>>> import numpy as np
>>> from numpy import linalg as LA
>>> np.set_printoptions(suppress=True, linewidth=200)
>>> def rd(a):
...     return np.round(a, 2) + 0
... 
>>> arr = np.load("test15.npy")
>>> rd(arr)
array([[ 0.19, -0.35, -0.18],
       [-0.35,  0.85, -0.08],
       [-0.18, -0.08,  0.96]])
>>> B = np.array([[-3, -2], [5, -2]])
>>> Z = np.kron(B, arr)
>>> print(LA.matrix_rank(Z))
4
>>> rd(LA.norm(arr, 2) / LA.norm(arr))
np.float64(0.71)
>>> LA.matrix_rank(arr, rtol=0.1)
np.int64(2)
>>> LA.cond(arr) > 100
np.True_
>>> F = np.loadtxt("a.csv", delimiter=",")
>>> F
array([[ 0.,  0.,  0., -4.,  0.],
       [ 0.,  0.,  4.,  0.,  0.],
       [ 0., -2.,  0.,  0.,  0.],
       [ 9.,  0.,  0.,  0.,  0.],
       [ 0.,  0.,  0.,  0.,  8.]])
>>> cov = F.T @ F
>>> np.diag(cov)
array([81.,  4., 16., 16., 64.])
>>> LA.matrix_rank(cov)
np.int64(5)
>>> np.trace(cov), (F ** 2).sum()
(np.float64(181.0), np.float64(181.0))
>>> (F @ F.T).shape
(5, 5)
>>> rd(LA.eigvalsh(cov)[::-1])
array([81., 64., 16., 16.,  4.])
>>> rd(LA.eigvals(F))
array([0.+6.j  , 0.-6.j  , 0.+2.83j, 0.-2.83j, 8.+0.j  ])
>>> print(rd(LA.det(2 * F)), rd(LA.det(F)))
73728.0 2304.0
>>> rd(LA.eigvals(F).sum().real)
np.float64(8.0)
>>> np.einsum("ij,ji->", F, F)
np.float64(-24.0)
>>> rd(LA.det(F.T))
np.float64(2304.0)
>>> x0 = np.array([2, -2, 0, -1, 2])
>>> target = F @ x0
>>> print(target)
[ 4.  0.  4. 18. 16.]
>>> rd(LA.solve(F.T, F[2]))
array([0., 0., 1., 0., 0.])
>>> rd(LA.solve(F, target + F[:, 1]))
array([ 2., -1.,  0., -1.,  2.])
>>> rng = np.random.default_rng(4986)
>>> idx = rng.permutation(5)
>>> idx
array([0, 3, 1, 4, 2])
>>> B = F[idx][:, idx]
>>> np.trace(B)
np.float64(8.0)
>>> np.diag(B)
array([0., 0., 0., 8., 0.])
>>> B
array([[ 0., -4.,  0.,  0.,  0.],
       [ 9.,  0.,  0.,  0.,  0.],
       [ 0.,  0.,  0.,  0.,  4.],
       [ 0.,  0.,  0.,  8.,  0.],
       [ 0.,  0., -2.,  0.,  0.]])
>>> rd(LA.det(B)), rd(LA.det(F[idx]))
(np.float64(2304.0), np.float64(-2304.0))
>>> hat = np.triu(np.array([[3, 2, -3, -2, -1],
...     [3, 3, -1, 1, 2],
...     [-1, 3, 0, 2, 3],
...     [-3, 1, -3, 1, 0],
...     [2, -3, 3, 3, -3]]), 1) + np.eye(5)
>>> B = hat @ F @ LA.inv(hat)
>>> np.trace(B), np.trace(F)
(np.float64(8.0), np.float64(8.0))
>>> print(rd(np.poly(B)))
[    1.    -8.    44.  -352.   288. -2304.]
>>> rd(LA.det(B))
np.float64(2304.0)
>>> mat = np.array([[-0.73, 10.24, -7.32],
...     [3.33, -10.62, 2.77],
...     [2.54, -8.38, 2.09],
...     [1.25, -4.39, 1.34],
...     [-3.55, 9.8, -1.68],
...     [0.3, 2.47, -2.55],
...     [1.49, -1.16, -2.1],
...     [-3.36, 9.83, -1.76],
...     [0.75, -1.61, -0.08],
...     [3.06, -14.9, 7.02],
...     [-1.52, 3.28, 0.42],
...     [1.07, -8.93, 5.66],
...     [-2.76, 13.72, -6.05],
...     [0.83, 2.55, -3.52],
...     [4.86, -17.69, 5.51],
...     [3.1, -7.05, 0.18],
...     [-1.43, 3.65, -0.4]])
>>> mat
array([[ -0.73,  10.24,  -7.32],
       [  3.33, -10.62,   2.77],
       [  2.54,  -8.38,   2.09],
       [  1.25,  -4.39,   1.34],
       [ -3.55,   9.8 ,  -1.68],
       [  0.3 ,   2.47,  -2.55],
       [  1.49,  -1.16,  -2.1 ],
       [ -3.36,   9.83,  -1.76],
       [  0.75,  -1.61,  -0.08],
       [  3.06, -14.9 ,   7.02],
       [ -1.52,   3.28,   0.42],
       [  1.07,  -8.93,   5.66],
       [ -2.76,  13.72,  -6.05],
       [  0.83,   2.55,  -3.52],
       [  4.86, -17.69,   5.51],
       [  3.1 ,  -7.05,   0.18],
       [ -1.43,   3.65,  -0.4 ]])
>>> B = mat / LA.norm(mat, axis=1)
Traceback (most recent call last):
  File "<python-input-45>", line 1, in <module>
    B = mat / LA.norm(mat, axis=1)
        ~~~~^~~~~~~~~~~~~~~~~~~~~~
ValueError: operands could not be broadcast together with shapes (17,3) (17,) 
>>> B = mat / LA.norm(mat, axis=1, keepdims=True)
>>> cov = B @ B.T
>>> np.argwhere(np.triu(np.abs(cov) > 0.95, 1))
array([[ 0,  5],
       [ 0,  9],
       [ 0, 11],
       [ 0, 12],
       [ 1,  2],
       [ 1,  3],
       [ 1,  4],
       [ 1,  7],
       [ 1,  8],
       [ 1,  9],
       [ 1, 12],
       [ 1, 14],
       [ 1, 15],
       [ 1, 16],
       [ 2,  3],
       [ 2,  4],
       [ 2,  7],
       [ 2,  8],
       [ 2,  9],
       [ 2, 12],
       [ 2, 14],
       [ 2, 15],
       [ 2, 16],
       [ 3,  4],
       [ 3,  7],
       [ 3,  9],
       [ 3, 11],
       [ 3, 12],
       [ 3, 14],
       [ 3, 15],
       [ 3, 16],
       [ 4,  7],
       [ 4,  8],
       [ 4,  9],
       [ 4, 10],
       [ 4, 12],
       [ 4, 14],
       [ 4, 15],
       [ 4, 16],
       [ 5, 11],
       [ 5, 13],
       [ 7,  8],
       [ 7,  9],
       [ 7, 10],
       [ 7, 12],
       [ 7, 14],
       [ 7, 15],
       [ 7, 16],
       [ 8, 10],
       [ 8, 15],
       [ 8, 16],
       [ 9, 11],
       [ 9, 12],
       [ 9, 14],
       [10, 15],
       [10, 16],
       [11, 12],
       [11, 14],
       [12, 14],
       [14, 15],
       [14, 16],
       [15, 16]])
>>> rd(cov[4])
array([ 0.87, -1.  , -1.  , -0.99,  1.  ,  0.73, -0.44,  1.  , -0.98, -0.95,  0.96, -0.9 ,  0.96,  0.6 , -0.99, -0.99,  1.  ])
>>> rd(np.degrees(np.arccos(np.clip(cov[4, 3], -1, 1))))
np.float64(171.8)
>>> print((cov - 2 * np.eye(17)).round(6).argmax(axis=1))
[ 5  2  1 14  7 13  8  4 15 11 16  9  0  5  3  8  4]
>>> rd(LA.norm(B, axis=1))
array([1., 1., 1., 1., 1., 1., 1., 1., 1., 1., 1., 1., 1., 1., 1., 1., 1.])
